>>> import numpy as np
>>> import numpy.linalg as la
>>> np.set_printoptions(suppress=True, linewidth=140)
>>> rnd = lambda a: np.round(a, 1) + 0
>>> W0 = np.load("x.npy")
>>> W0
array([[-14,   1, -12,  12,  -6],
       [  2,   9,   0,  -8,  10],
       [ 22,  -8,   6,  -6,   3],
       [ 12,  13, -12,  -8,  19],
       [-12,  -3,   7,   3,  -9],
       [  6,   9,  -6,  -6,  12],
       [-22, -12,   4,  16, -23],
       [-26, -26,   7,  27, -39],
       [  8,  22, -23,  -7,  26]])
>>> rank = la.matrix_rank(W0)
>>> print(rank)
3
>>> N = la.svd(W0)[2][rank:].T
>>> [int(la.matrix_rank(W0[:i])) for i in range(1, len(W0) + 1)]
[1, 2, 3, 3, 3, 3, 3, 3, 3]
>>> print(rnd(N @ N.T))
[[ 0.1  0.3  0.1  0.1 -0.2]
 [ 0.3  0.5  0.1  0.2 -0.4]
 [ 0.1  0.1  0.2  0.3  0.2]
 [ 0.1  0.2  0.3  0.6  0.3]
 [-0.2 -0.4  0.2  0.3  0.6]]
>>> N.shape
(5, 2)
>>> la.matrix_rank(W0.T @ W0), la.matrix_rank(W0 @ W0.T)
(np.int64(3), np.int64(3))
>>> np.allclose(W0 @ N, 0)
True
>>> Y = W0 / np.sqrt((W0 ** 2).mean(axis=1, keepdims=True))
>>> la.matrix_rank(W0 - W0.mean(axis=1, keepdims=True))
np.int64(3)
>>> rnd(la.norm(Y, axis=1))
array([2.2, 2.2, 2.2, 2.2, 2.2, 2.2, 2.2, 2.2, 2.2])
>>> Y = W0 / la.norm(W0, axis=1, keepdims=True)
>>> cov = Y @ Y.T
>>> print(rnd(np.degrees(np.arccos(np.clip(cov[6, 8], -1, 1)))))
140.7
>>> (np.abs(cov) > 0.9).astype(int)
array([[1, 0, 0, 0, 0, 0, 0, 0, 0],
       [0, 1, 0, 0, 0, 1, 0, 1, 0],
       [0, 0, 1, 0, 0, 0, 0, 0, 0],
       [0, 0, 0, 1, 1, 1, 1, 1, 1],
       [0, 0, 0, 1, 1, 0, 1, 0, 0],
       [0, 1, 0, 1, 0, 1, 1, 1, 1],
       [0, 0, 0, 1, 1, 1, 1, 1, 0],
       [0, 1, 0, 1, 0, 1, 1, 1, 0],
       [0, 0, 0, 1, 0, 1, 0, 0, 1]])
>>> left, s, Vt = la.svd(W0)
>>> V = Vt[:(s > 1e-8).sum()]
>>> rng = np.random.default_rng(43)
>>> x = W0[2] + -1 * W0[4] + rng.integers(2) * np.eye(5)[0]
>>> x
array([35., -5., -1., -9., 12.])
>>> print(rnd(V.T @ V))
[[ 0.9 -0.3 -0.1 -0.1  0.2]
 [-0.3  0.5 -0.1 -0.2  0.4]
 [-0.1 -0.1  0.8 -0.3 -0.2]
 [-0.1 -0.2 -0.3  0.4 -0.3]
 [ 0.2  0.4 -0.2 -0.3  0.4]]
>>> np.allclose(V.T @ V @ x, x)
False
>>> rnd(la.norm(x - V.T @ V @ x))
np.float64(0.4)
>>> arr = np.array([[0, 2, 2, -2, -2, 0],
...     [0, 0, 2, 1, -2, -1],
...     [0, 0, 0, 2, 0, 1],
...     [0, 0, 0, 0, 2, 2],
...     [0, 0, 0, 0, 0, 2],
...     [0, 0, 0, 0, 0, 0]])
>>> [round(float(x), 1) for x in la.svd(arr, compute_uv=False)[:3]]
[4.9, 3.2, 2.7]
>>> la.matrix_rank(arr, rtol=0.1)
np.int64(5)
>>> print(np.argsort(-la.norm(arr, axis=0).round(6), kind="stable")[:3])
[4 5 3]
>>> print(rnd(np.trace(la.pinv(W0) @ W0)))
3.0
>>> la.lstsq(W0[:-1].T, W0[-1])[2]
np.int32(3)
>>> rnd(W0 @ la.pinv(W0) @ W0)
array([[-14.,   1., -12.,  12.,  -6.],
       [  2.,   9.,   0.,  -8.,  10.],
       [ 22.,  -8.,   6.,  -6.,   3.],
       [ 12.,  13., -12.,  -8.,  19.],
       [-12.,  -3.,   7.,   3.,  -9.],
       [  6.,   9.,  -6.,  -6.,  12.],
       [-22., -12.,   4.,  16., -23.],
       [-26., -26.,   7.,  27., -39.],
       [  8.,  22., -23.,  -7.,  26.]])
